% ipython --no-banner

In [1]: import numpy as np

In [2]: np.set_printoptions(precision=3, suppress=True, linewidth=100, legacy="1.25")

In [3]: rd = lambda a: np.round(a, 3) + 0

In [4]: K = np.load("mat.npy")

In [5]: print(K)
[[-3  1  3]
 [-1 -1 -3]
 [-3 -3  3]
 [ 2  3 -1]]

In [6]: out = K / np.sqrt((K ** 2).mean(axis=1, keepdims=True))

In [7]: print(rd(np.linalg.norm(out, axis=1)))
[1.732 1.732 1.732 1.732]

In [8]: print(np.linalg.matrix_rank(out) == np.linalg.matrix_rank(K))
True

In [9]: data = np.array([[3.0, 1.0, 1.0, 1.0],
   ...:     [1.0, 3.0, 1.0, 1.0],
   ...:     [1.0, 1.0, 3.0, 1.0],
   ...:     [1.0, 1.0, 1.0, 3.0]])

In [10]: print(data)
[[3. 1. 1. 1.]
 [1. 3. 1. 1.]
 [1. 1. 3. 1.]
 [1. 1. 1. 3.]]

In [11]: vec = np.ones(4)

In [12]: for _ in range(3):
    ...:     vec = data @ vec
    ...:     vec /= np.linalg.norm(vec)
    ...:     print(round(vec @ data @ vec, 3))
    ...: 
6.0
6.0
6.0

In [13]: print(vec)
[0.5 0.5 0.5 0.5]

In [14]: out = data / np.linalg.norm(data, axis=1, keepdims=True)

In [15]: cov = out @ out.T

In [16]: print((cov - 2 * np.eye(4)).round(6).argmax(axis=1))
[1 0 0 0]

In [17]: print(rd(np.linalg.norm(out, axis=1)))
[1. 1. 1. 1.]

In [18]: q = K.astype(float).copy()

In [19]: for j in range(3):
    ...:     q[:, j] -= q[:, :j] @ (q[:, :j].T @ q[:, j])
    ...:     q[:, j] /= np.linalg.norm(q[:, j])
    ...: 

In [20]: print(rd(q.T @ q))
[[1. 0. 0.]
 [0. 1. 0.]
 [0. 0. 1.]]

In [21]: print(data @ np.ones(4))
[6. 6. 6. 6.]

In [22]: print(np.fft.fft(data[0]))
[6.+0.j 2.+0.j 2.+0.j 2.+0.j]

In [23]: print(data @ (-1.0) ** np.arange(4))
[ 2. -2.  2. -2.]

In [24]: print((data @ data)[0])
[12.  8.  8.  8.]

In [25]: print(np.sort(np.abs(np.fft.fft(data[0]))), rd(np.sort(np.linalg.svd(data, compute_uv=False))))
[2. 2. 2. 6.] [2. 2. 2. 6.]

In [26]: vec = np.array([0, 2, 0, 0])

In [27]: rhs = data @ vec

In [28]: print(rhs)
[2. 6. 2. 2.]

In [29]: print(rd(np.linalg.solve(data, rhs + data[:, 0])))
[1. 2. 0. 0.]

In [30]: print(rd(np.linalg.solve(data, data[:, 1])))
[0. 1. 0. 0.]

In [31]: print(rd(np.linalg.solve(data.T, data[0])))
[1. 0. 0. 0.]

In [32]: X = np.load("test8.npy")

In [33]: print(X)
[[ 2  2 -1 -2  3]
 [-3  2  3  1 -2]
 [-3  2  3  1 -2]
 [-1  2 -1 -1 -3]]

In [34]: out = np.array([[2, 2], [2, 0]])

In [35]: W2 = np.kron(out, X)

In [36]: print(np.linalg.matrix_rank(W2))
6

In [37]: print(W2)
[[ 4  4 -2 -4  6  4  4 -2 -4  6]
 [-6  4  6  2 -4 -6  4  6  2 -4]
 [-6  4  6  2 -4 -6  4  6  2 -4]
 [-2  4 -2 -2 -6 -2  4 -2 -2 -6]
 [ 4  4 -2 -4  6  0  0  0  0  0]
 [-6  4  6  2 -4  0  0  0  0  0]
 [-6  4  6  2 -4  0  0  0  0  0]
 [-2  4 -2 -2 -6  0  0  0  0  0]]

In [38]: print(rd(np.linalg.norm(X, 2) / np.linalg.norm(X)))
0.846

In [39]: left, sigma, Vh = np.linalg.svd(X)

In [40]: print(np.argmax(sigma[:-1] / (sigma[1:] + 1e-6)) + 1)
3

In [41]: out = left[:, :3] @ np.diag(sigma[:3]) @ Vh[:3]

In [42]: print(np.linalg.matrix_rank(X, rtol=0.05))
3

In [43]: print(rd(np.abs(X - out).max()))
0.0

In [44]: print(rd(out))
[[ 2.  2. -1. -2.  3.]
 [-3.  2.  3.  1. -2.]
 [-3.  2.  3.  1. -2.]
 [-1.  2. -1. -1. -3.]]

In [45]: print(rd(np.linalg.norm(X - out) / np.linalg.norm(X)))
0.0

In [46]: print(np.linalg.matrix_rank(out))
3
